>>> import numpy as np
>>> np.set_printoptions(precision=1, suppress=True, linewidth=160)
>>> arr = np.load("mat.npy")
>>> arr
array([[ 3,  0,  7,  9,  9, 11,  6,  8,  0,  0, 11,  0],
       [ 3, 11,  0,  0,  0,  0,  0,  0,  6, 10,  0, 12],
       [ 3,  0,  7,  9,  9, 11,  6,  8,  0,  0, 11,  0],
       [ 3,  1,  3,  1,  1,  3,  2,  0,  1,  0,  3,  2],
       [ 3,  1,  3,  1,  1,  3,  2,  0,  1,  0,  3,  2],
       [ 3,  9,  0,  0,  0,  0,  0,  0,  5,  8,  0, 10],
       [ 3,  0,  7,  9,  9, 11,  6,  8,  0,  0, 11,  0],
       [ 3,  0,  6,  7,  7,  9,  5,  6,  0,  0,  9,  0],
       [ 3,  0,  5,  5,  5,  7,  4,  4,  0,  0,  7,  0],
       [ 3, 11,  0,  0,  0,  0,  0,  0,  6, 10,  0, 12],
       [ 3,  0,  7,  9,  9, 11,  6,  8,  0,  0, 11,  0],
       [ 3,  0,  7,  9,  9, 11,  6,  8,  0,  0, 11,  0],
       [ 3,  1,  3,  1,  1,  3,  2,  0,  1,  0,  3,  2],
       [ 3,  3,  2,  0,  0,  1,  1,  0,  2,  2,  1,  4],
       [ 3,  5,  1,  0,  0,  0,  0,  0,  3,  4,  0,  6],
       [ 3,  0,  7,  9,  9, 11,  6,  8,  0,  0, 11,  0],
       [ 3,  0,  7,  9,  9, 11,  6,  8,  0,  0, 11,  0],
       [ 3,  3,  2,  0,  0,  1,  1,  0,  2,  2,  1,  4],
       [ 3,  9,  0,  0,  0,  0,  0,  0,  5,  8,  0, 10],
       [ 3,  0,  6,  7,  7,  9,  5,  6,  0,  0,  9,  0],
       [ 3,  5,  1,  0,  0,  0,  0,  0,  3,  4,  0,  6],
       [ 3,  0,  4,  3,  3,  5,  3,  2,  0,  0,  5,  0],
       [ 3,  0,  5,  5,  5,  7,  4,  4,  0,  0,  7,  0],
       [ 3,  0,  8, 11, 11, 13,  7, 10,  0,  0, 13,  0],
       [ 3,  0,  5,  5,  5,  7,  4,  4,  0,  0,  7,  0],
       [ 3, 11,  0,  0,  0,  0,  0,  0,  6, 10,  0, 12],
       [ 3,  3,  2,  0,  0,  1,  1,  0,  2,  2,  1,  4],
       [ 3,  9,  0,  0,  0,  0,  0,  0,  5,  8,  0, 10],
       [ 3,  5,  1,  0,  0,  0,  0,  0,  3,  4,  0,  6],
       [ 3,  9,  0,  0,  0,  0,  0,  0,  5,  8,  0, 10],
       [ 3,  0,  5,  5,  5,  7,  4,  4,  0,  0,  7,  0],
       [ 3,  0,  5,  5,  5,  7,  4,  4,  0,  0,  7,  0],
       [ 3, 11,  0,  0,  0,  0,  0,  0,  6, 10,  0, 12],
       [ 3,  0,  5,  5,  5,  7,  4,  4,  0,  0,  7,  0],
       [ 3,  0,  7,  9,  9, 11,  6,  8,  0,  0, 11,  0],
       [ 3,  0,  7,  9,  9, 11,  6,  8,  0,  0, 11,  0]])
>>> r = np.linalg.matrix_rank(arr)
>>> r
np.int64(7)
>>> null = np.linalg.svd(arr)[2][r:].T
>>> np.linalg.matrix_rank(arr.T @ arr), np.linalg.matrix_rank(arr @ arr.T)
(np.int64(7), np.int64(7))
>>> M2 = arr[0, 0] * arr[1:] - np.outer(arr[1:, 0], arr[0])
>>> M2
array([[  0,  33, -21, -27, -27, -33, -18, -24,  18,  30, -33,  36],
       [  0,   0,   0,   0,   0,   0,   0,   0,   0,   0,   0,   0],
       [  0,   3, -12, -24, -24, -24, -12, -24,   3,   0, -24,   6],
       [  0,   3, -12, -24, -24, -24, -12, -24,   3,   0, -24,   6],
       [  0,  27, -21, -27, -27, -33, -18, -24,  15,  24, -33,  30],
       [  0,   0,   0,   0,   0,   0,   0,   0,   0,   0,   0,   0],
       [  0,   0,  -3,  -6,  -6,  -6,  -3,  -6,   0,   0,  -6,   0],
       [  0,   0,  -6, -12, -12, -12,  -6, -12,   0,   0, -12,   0],
       [  0,  33, -21, -27, -27, -33, -18, -24,  18,  30, -33,  36],
       [  0,   0,   0,   0,   0,   0,   0,   0,   0,   0,   0,   0],
       [  0,   0,   0,   0,   0,   0,   0,   0,   0,   0,   0,   0],
       [  0,   3, -12, -24, -24, -24, -12, -24,   3,   0, -24,   6],
       [  0,   9, -15, -27, -27, -30, -15, -24,   6,   6, -30,  12],
       [  0,  15, -18, -27, -27, -33, -18, -24,   9,  12, -33,  18],
       [  0,   0,   0,   0,   0,   0,   0,   0,   0,   0,   0,   0],
       [  0,   0,   0,   0,   0,   0,   0,   0,   0,   0,   0,   0],
       [  0,   9, -15, -27, -27, -30, -15, -24,   6,   6, -30,  12],
       [  0,  27, -21, -27, -27, -33, -18, -24,  15,  24, -33,  30],
       [  0,   0,  -3,  -6,  -6,  -6,  -3,  -6,   0,   0,  -6,   0],
       [  0,  15, -18, -27, -27, -33, -18, -24,   9,  12, -33,  18],
       [  0,   0,  -9, -18, -18, -18,  -9, -18,   0,   0, -18,   0],
       [  0,   0,  -6, -12, -12, -12,  -6, -12,   0,   0, -12,   0],
       [  0,   0,   3,   6,   6,   6,   3,   6,   0,   0,   6,   0],
       [  0,   0,  -6, -12, -12, -12,  -6, -12,   0,   0, -12,   0],
       [  0,  33, -21, -27, -27, -33, -18, -24,  18,  30, -33,  36],
       [  0,   9, -15, -27, -27, -30, -15, -24,   6,   6, -30,  12],
       [  0,  27, -21, -27, -27, -33, -18, -24,  15,  24, -33,  30],
       [  0,  15, -18, -27, -27, -33, -18, -24,   9,  12, -33,  18],
       [  0,  27, -21, -27, -27, -33, -18, -24,  15,  24, -33,  30],
       [  0,   0,  -6, -12, -12, -12,  -6, -12,   0,   0, -12,   0],
       [  0,   0,  -6, -12, -12, -12,  -6, -12,   0,   0, -12,   0],
       [  0,  33, -21, -27, -27, -33, -18, -24,  18,  30, -33,  36],
       [  0,   0,  -6, -12, -12, -12,  -6, -12,   0,   0, -12,   0],
       [  0,   0,   0,   0,   0,   0,   0,   0,   0,   0,   0,   0],
       [  0,   0,   0,   0,   0,   0,   0,   0,   0,   0,   0,   0]])
>>> arr[:, 0] / arr[0, 0]
array([1., 1., 1., 1., 1., 1., 1., 1., 1., 1., 1., 1., 1., 1., 1., 1., 1., 1., 1., 1., 1., 1., 1., 1., 1., 1., 1., 1., 1., 1., 1., 1., 1., 1., 1., 1.])
>>> np.flatnonzero(~M2.round(6).any(axis=1))
array([ 1,  5,  9, 10, 14, 15, 33, 34])
>>> Uu, sv, VT = np.linalg.svd(arr)
>>> sv.round(1) + 0
array([89.8, 56.2,  9.3,  2.3,  1.4,  0.7,  0.4,  0. ,  0. ,  0. ,  0. ,  0. ])
>>> M2 = Uu[:, :7] @ np.diag(sv[:7]) @ VT[:7]
>>> round(float(np.linalg.norm(arr - M2, 2)), 1), round(float(sv[7]), 1)
(0.0, 0.0)
>>> np.linalg.matrix_rank(arr, rtol=0.05)
np.int64(3)
>>> np.linalg.lstsq(arr[:-1].T, arr[-1])[2]
np.int32(7)
>>> np.unique(arr.round(6), axis=0).shape
(10, 12)
>>> np.abs(np.diag(np.linalg.qr(arr)[1])) > 1e-9
array([ True,  True,  True,  True, False,  True,  True, False,  True, False, False, False])
>>> round(np.trace(np.linalg.pinv(arr) @ arr), 1)
np.float64(7.0)
>>> K = np.load("dump.npy")
>>> K
array([[  3,  -2,  -2,   0,  -1,  -6,  -3,  -4,   3,  -4,  -3,  -1,   3],
       [ -4,   0,   4,  -1,   0,  -2,  -1,   1,  -2,  -1,  -1,   5,  -3],
       [ -3,  -4,   2,   0,  -3,   6,  -1,  -1,  -5,  -1,   3,   2,   0],
       [ -3,   5,  -3,   0,  -3,  10,   4,   0,   3,   4,   5,   0,   5],
       [  1,   4,  -4,   3,   4,   2,   0,  -4,  -5,   4,   1,   4,  -2],
       [  0,   4,   5,   2,  -3, -10,  -1,  -2,   3,  -5,  -5,  -3,  -1],
       [ -1,   4,  -5,  -1,   2,  -2,  -5,   5,   1,  -4,  -1,   1,   0],
       [ -3,  -3,   1,  -3,  -2,   2,  -2,  -2,   2,   0,   1,   1,   5],
       [ -4,  -5,   1,   2,   5, -10,  -1,  -1,  -4,   1,  -5,  -5,   5],
       [ -2,   1,   1,   0,   4,   6,   2,   5,   3,  -1,   3,   2,   3],
       [ -1,   5,   4,  -1,   0,   4,   2,  -2,  -3,  -2,   2,  -3,   5]])
>>> rng = np.random.default_rng(507)
>>> M2 = K + rng.integers(-2, 3, (11, 10)) @ rng.integers(-2, 3, (10, 13))
>>> M2
array([[  1,   3,  -6,  -8,   5,  -6, -12,   6,  -2,   0,  -8,   1,  -1],
       [-20, -10,   9,   1, -13,   8,  -3,  -5,  -1,   1,   6,  14,  -8],
       [-13,   6,  -6,  -3,   5,   7,  -8,   8, -11,   9,   8,  -9,   1],
       [  3,   2,  -1,  -1,   5,  12,   4,  10,   2,  -1,  -5,  -2,   5],
       [  8,  17,  -7,  -1,  12,  -2,  -2,  -2,  -2,  10,   2,  -6,  14],
       [ -3,  22,  13,   2,   3, -18,  -7,   5,   4, -12,  -1, -19,  -4],
       [  3,   1,  -6,  -9,   7,   4,  -3,  13,   4,  -8,  -5,   2,  -3],
       [-10, -16,   6,   5, -13,   8,   2, -14,   3,   1,   5,  11,   7],
       [-23,  -4,   5,  -2,   5,  -7,  -9,   7, -11,  -1,  -2,  -8,  -1],
       [ -3,  -1,   1,   4,   6,   0,   4,   5,  -1,  -6,   9,   3,   1],
       [ -2,  -1, -11, -14,  -6,   2,   5,  -4, -10,   3,  -7,   1,   4]])
>>> M2 - K
array([[ -2,   5,  -4,  -8,   6,   0,  -9,  10,  -5,   4,  -5,   2,  -4],
       [-16, -10,   5,   2, -13,  10,  -2,  -6,   1,   2,   7,   9,  -5],
       [-10,  10,  -8,  -3,   8,   1,  -7,   9,  -6,  10,   5, -11,   1],
       [  6,  -3,   2,  -1,   8,   2,   0,  10,  -1,  -5, -10,  -2,   0],
       [  7,  13,  -3,  -4,   8,  -4,  -2,   2,   3,   6,   1, -10,  16],
       [ -3,  18,   8,   0,   6,  -8,  -6,   7,   1,  -7,   4, -16,  -3],
       [  4,  -3,  -1,  -8,   5,   6,   2,   8,   3,  -4,  -4,   1,  -3],
       [ -7, -13,   5,   8, -11,   6,   4, -12,   1,   1,   4,  10,   2],
       [-19,   1,   4,  -4,   0,   3,  -8,   8,  -7,  -2,   3,  -3,  -6],
       [ -1,  -2,   0,   4,   2,  -6,   2,   0,  -4,  -5,   6,   1,  -2],
       [ -1,  -6, -15, -13,  -6,  -2,   3,  -2,  -7,   5,  -9,   4,  -1]])
>>> np.linalg.matrix_rank(M2 - K, tol=1e-8)
np.int64(10)
>>> np.round(np.linalg.svd(M2 - K, compute_uv=False), 1) + 0
array([52.7, 36.7, 32.7, 25.6, 16.3, 12.1,  9.5,  8.7,  6.9,  1.4,  0. ])
>>> np.abs(M2 - K).sum(axis=1)
array([64, 88, 89, 50, 79, 87, 52, 84, 68, 35, 74])
>>> W1 = np.array([[-2, 1, 1, 0],
...     [-2, 1, 2, 2],
...     [0, 1, -1, 0],
...     [1, 0, -2, -2],
...     [-2, 1, 2, -2],
...     [2, -2, 2, 2],
...     [0, 2, 1, -2],
...     [-2, 0, -1, 2],
...     [1, 2, 2, -1],
...     [-1, -2, -1, 0],
...     [-1, 0, -2, -2],
...     [0, 2, -2, 0],
...     [-1, 2, 0, -1]])
>>> coef = np.array([6, 6, 1, 4])
>>> act = np.maximum(M2 @ W1 + coef, 0)
>>> act
array([[  0,   0,  20,  59],
       [119,   0,   0,  17],
       [  0,   0,   0,  52],
       [  0,  11,  58,  39],
       [  0,  28,  66,   0],
       [  0,  49,  43,  28],
       [  0,  19,  58,  59],
       [123,   1,   0,   0],
       [ 13,   0,   0,  24],
       [  0,  35,   0,   0],
       [ 12,   0,  26,  48]])
>>> (act > 0).astype(int)
array([[0, 0, 1, 1],
       [1, 0, 0, 1],
       [0, 0, 0, 1],
       [0, 1, 1, 1],
       [0, 1, 1, 0],
       [0, 1, 1, 1],
       [0, 1, 1, 1],
       [1, 1, 0, 0],
       [1, 0, 0, 1],
       [0, 1, 0, 0],
       [1, 0, 1, 1]])
>>> Z = np.array([[-3, 3, 0], [0, 2, -1], [-2, -2, -1], [-3, 3, 0]])
>>> act @ Z
array([[-217,  137,  -20],
       [-408,  408,    0],
       [-156,  156,    0],
       [-233,   23,  -69],
       [-132,  -76,  -94],
       [-170,   96,  -92],
       [-293,   99,  -77],
       [-369,  371,   -1],
       [-111,  111,    0],
       [   0,   70,  -35],
       [-232,  128,  -26]])
>>> mat = np.loadtxt("a.csv", delimiter=",")
>>> mat
array([[ 0.6,  1. ,  2.6,  0. ,  0.6,  0. ,  1.6,  5.3,  1.3, -0.4],
       [-1.5,  1. ,  0.5,  0. , -1.5,  0. , -0.5,  0.9, -3.1, -2.5],
       [-0.3,  1. ,  1.7,  0. , -0.3,  0. ,  0.7,  3.3, -0.7, -1.3],
       [-1. ,  1. ,  1. ,  0. , -1. ,  0. ,  0. ,  2.1, -1.9, -2. ],
       [ 0.6,  1. ,  2.6,  0. ,  0.6,  0. ,  1.6,  5.3,  1.3, -0.4],
       [-0.7,  1. ,  1.3,  0. , -0.7,  0. ,  0.3,  2.7, -1.3, -1.7],
       [ 0.2,  1. ,  2.2,  0. ,  0.2,  0. ,  1.2,  4.5,  0.5, -0.8],
       [-1. ,  1. ,  1. ,  0. , -1. ,  0. ,  0. ,  2.1, -1.9, -2. ],
       [-2.2,  1. , -0.2,  0. , -2.2,  0. , -1.2, -0.5, -4.5, -3.2],
       [-0.6,  1. ,  1.4,  0. , -0.6,  0. ,  0.4,  2.8, -1.2, -1.6],
       [-0.7,  1. ,  1.3,  0. , -0.7,  0. ,  0.3,  2.6, -1.4, -1.7],
       [-1.4,  1. ,  0.6,  0. , -1.4,  0. , -0.4,  1.2, -2.8, -2.4],
       [-0.8,  1. ,  1.2,  0. , -0.8,  0. ,  0.2,  2.4, -1.6, -1.8],
       [-1.6,  1. ,  0.4,  0. , -1.6,  0. , -0.6,  0.7, -3.3, -2.6],
       [-1.2,  1. ,  0.8,  0. , -1.2,  0. , -0.2,  1.6, -2.4, -2.2],
       [-1. ,  1. ,  1. ,  0. , -1. ,  0. ,  0. ,  2. , -2. , -2. ],
       [-0.4,  1. ,  1.6,  0. , -0.4,  0. ,  0.6,  3.1, -0.9, -1.4],
       [ 0.2,  1. ,  2.2,  0. ,  0.2,  0. ,  1.2,  4.4,  0.4, -0.8],
       [ 0.2,  1. ,  2.2,  0. ,  0.2,  0. ,  1.2,  4.4,  0.4, -0.8],
       [ 0.5,  1. ,  2.5,  0. ,  0.5,  0. ,  1.5,  5.1,  1.1, -0.5],
       [ 0. ,  1. ,  2. ,  0. ,  0. ,  0. ,  1. ,  3.9, -0.1, -1. ],
       [-1.3,  1. ,  0.7,  0. , -1.3,  0. , -0.3,  1.3, -2.7, -2.3],
       [-1.6,  1. ,  0.4,  0. , -1.6,  0. , -0.6,  0.8, -3.2, -2.6],
       [-1.1,  1. ,  0.9,  0. , -1.1,  0. , -0.1,  1.7, -2.3, -2.1],
       [-0.1,  1. ,  1.9,  0. , -0.1,  0. ,  0.9,  3.9, -0.1, -1.1],
       [-0.6,  1. ,  1.4,  0. , -0.6,  0. ,  0.4,  2.9, -1.1, -1.6],
       [-0.5,  1. ,  1.5,  0. , -0.5,  0. ,  0.5,  3. , -1. , -1.5],
       [-1.9,  1. ,  0.1,  0. , -1.9,  0. , -0.9,  0.3, -3.7, -2.9],
       [-2.5,  1. , -0.5,  0. , -2.5,  0. , -1.5, -1.1, -5.1, -3.5]])
>>> Uu, sv, VT = np.linalg.svd(mat, full_matrices=False)
>>> Uu.shape, sv.shape, VT.shape
((29, 10), (10,), (10, 10))
>>> np.allclose(Uu * sv @ VT, mat)
True
>>> np.round(VT @ VT.T, 1) + 0
array([[1., 0., 0., 0., 0., 0., 0., 0., 0., 0.],
       [0., 1., 0., 0., 0., 0., 0., 0., 0., 0.],
       [0., 0., 1., 0., 0., 0., 0., 0., 0., 0.],
       [0., 0., 0., 1., 0., 0., 0., 0., 0., 0.],
       [0., 0., 0., 0., 1., 0., 0., 0., 0., 0.],
       [0., 0., 0., 0., 0., 1., 0., 0., 0., 0.],
       [0., 0., 0., 0., 0., 0., 1., 0., 0., 0.],
       [0., 0., 0., 0., 0., 0., 0., 1., 0., 0.],
       [0., 0., 0., 0., 0., 0., 0., 0., 1., 0.],
       [0., 0., 0., 0., 0., 0., 0., 0., 0., 1.]])
>>> np.abs(VT[0])
array([0.2, 0.3, 0.3, 0. , 0.2, 0. , 0.1, 0.7, 0.4, 0.4])
>>> np.round(Uu.T @ mat @ VT.T, 1) + 0
array([[21.1,  0. ,  0. ,  0. ,  0. ,  0. ,  0. ,  0. ,  0. ,  0. ],
       [ 0. , 16. ,  0. ,  0. ,  0. ,  0. ,  0. ,  0. ,  0. ,  0. ],
       [ 0. ,  0. ,  0.3,  0. ,  0. ,  0. ,  0. ,  0. ,  0. ,  0. ],
       [ 0. ,  0. ,  0. ,  0. ,  0. ,  0. ,  0. ,  0. ,  0. ,  0. ],
       [ 0. ,  0. ,  0. ,  0. ,  0. ,  0. ,  0. ,  0. ,  0. ,  0. ],
       [ 0. ,  0. ,  0. ,  0. ,  0. ,  0. ,  0. ,  0. ,  0. ,  0. ],
       [ 0. ,  0. ,  0. ,  0. ,  0. ,  0. ,  0. ,  0. ,  0. ,  0. ],
       [ 0. ,  0. ,  0. ,  0. ,  0. ,  0. ,  0. ,  0. ,  0. ,  0. ],
       [ 0. ,  0. ,  0. ,  0. ,  0. ,  0. ,  0. ,  0. ,  0. ,  0. ],
       [ 0. ,  0. ,  0. ,  0. ,  0. ,  0. ,  0. ,  0. ,  0. ,  0. ]])
>>> np.round(Uu.T @ Uu, 1) + 0
array([[1., 0., 0., 0., 0., 0., 0., 0., 0., 0.],
       [0., 1., 0., 0., 0., 0., 0., 0., 0., 0.],
       [0., 0., 1., 0., 0., 0., 0., 0., 0., 0.],
       [0., 0., 0., 1., 0., 0., 0., 0., 0., 0.],
       [0., 0., 0., 0., 1., 0., 0., 0., 0., 0.],
       [0., 0., 0., 0., 0., 1., 0., 0., 0., 0.],
       [0., 0., 0., 0., 0., 0., 1., 0., 0., 0.],
       [0., 0., 0., 0., 0., 0., 0., 1., 0., 0.],
       [0., 0., 0., 0., 0., 0., 0., 0., 1., 0.],
       [0., 0., 0., 0., 0., 0., 0., 0., 0., 1.]])
>>> np.round(np.sqrt((sv ** 2).sum()), 1), np.round(np.linalg.norm(mat), 1)
(np.float64(26.4), np.float64(26.4))
